>>> import numpy as np
>>> import numpy.linalg as la
>>> np.set_printoptions(precision=1, suppress=True, linewidth=160, legacy="1.25")
>>> K = np.load("test16.npy")
>>> print(K)
[[ 4.  -2.   4.1]
 [ 4.1 -2.2  4. ]
 [ 4.2 -2.1  4. ]
 [ 3.8 -1.9  4. ]
 [ 4.  -2.   4.2]
 [ 3.9 -2.1  4. ]
 [ 3.9 -2.   3.8]
 [ 4.  -2.   4. ]
 [ 3.9 -2.1  4.1]
 [ 3.9 -1.9  4. ]
 [ 4.1 -1.9  4. ]
 [ 4.1 -2.   4. ]
 [ 4.1 -2.1  4.1]
 [ 3.9 -2.1  4.1]
 [ 4.  -1.9  4.1]
 [ 1.9 -2.   5. ]
 [ 2.1 -2.   4.8]
 [ 1.9 -1.8  5. ]
 [ 2.  -1.9  5.1]
 [ 2.1 -2.2  5. ]
 [ 2.  -1.9  4.9]
 [ 2.  -1.9  4.9]
 [ 1.8 -2.1  5. ]
 [ 1.8 -2.   4.9]
 [ 2.  -2.   5. ]
 [ 2.3 -1.9  5. ]
 [ 2.1 -2.1  5. ]
 [ 2.  -2.   5.1]
 [ 2.  -2.1  5. ]
 [ 2.1 -2.   4.7]]
>>> vec = np.array([5, 4, 5])
>>> print(K @ np.ones(3))
[6.1 5.9 6.1 5.9 6.2 5.8 5.7 6.  5.9 6.  6.2 6.1 6.1 5.9 6.2 4.9 4.9 5.1 5.2 4.9 5.  5.  4.7 4.7 5.  5.4 5.  5.1 4.9 4.8]
>>> print(np.sign((K @ vec).round(6)))
[1. 1. 1. 1. 1. 1. 1. 1. 1. 1. 1. 1. 1. 1. 1. 1. 1. 1. 1. 1. 1. 1. 1. 1. 1. 1. 1. 1. 1. 1.]
>>> print(la.norm(K @ vec) <= la.norm(K, 2) * la.norm(vec) + 1e-9)
True
>>> X = np.cumsum(np.array([[4, 0, 4, 7],
...     [8, 2, 2, 8],
...     [3, 0, 2, 5],
...     [1, 1, 6, 9],
...     [9, 6, 9, 2],
...     [6, 9, 5, 5],
...     [5, 9, 9, 3],
...     [7, 8, 6, 9],
...     [1, 0, 0, 7],
...     [3, 7, 3, 2],
...     [2, 9, 4, 1],
...     [4, 4, 3, 2],
...     [6, 4, 5, 9],
...     [4, 3, 4, 7],
...     [6, 3, 6, 6],
...     [4, 3, 0, 0],
...     [8, 0, 5, 4],
...     [4, 2, 9, 6],
...     [8, 6, 6, 5],
...     [8, 6, 8, 4],
...     [8, 7, 2, 4],
...     [6, 0, 8, 5],
...     [4, 0, 1, 8],
...     [7, 9, 6, 7],
...     [3, 4, 2, 1],
...     [7, 1, 6, 6],
...     [8, 4, 9, 8],
...     [9, 2, 1, 9],
...     [9, 6, 0, 1],
...     [4, 0, 5, 0]]), axis=0)
>>> print(X)
[[  4   0   4   7]
 [ 12   2   6  15]
 [ 15   2   8  20]
 [ 16   3  14  29]
 [ 25   9  23  31]
 [ 31  18  28  36]
 [ 36  27  37  39]
 [ 43  35  43  48]
 [ 44  35  43  55]
 [ 47  42  46  57]
 [ 49  51  50  58]
 [ 53  55  53  60]
 [ 59  59  58  69]
 [ 63  62  62  76]
 [ 69  65  68  82]
 [ 73  68  68  82]
 [ 81  68  73  86]
 [ 85  70  82  92]
 [ 93  76  88  97]
 [101  82  96 101]
 [109  89  98 105]
 [115  89 106 110]
 [119  89 107 118]
 [126  98 113 125]
 [129 102 115 126]
 [136 103 121 132]
 [144 107 130 140]
 [153 109 131 149]
 [162 115 131 150]
 [166 115 136 150]]
>>> print([round(float(x), 1) for x in la.svd(X, compute_uv=False)[:3]])
[927.2, 34.8, 27.6]
>>> print(np.argsort(-la.norm(X, axis=0).round(6), kind="stable")[:3])
[0 3 2]
>>> print(np.abs(la.svd(X)[2][-1]))
[0.3 0.3 0.9 0.2]
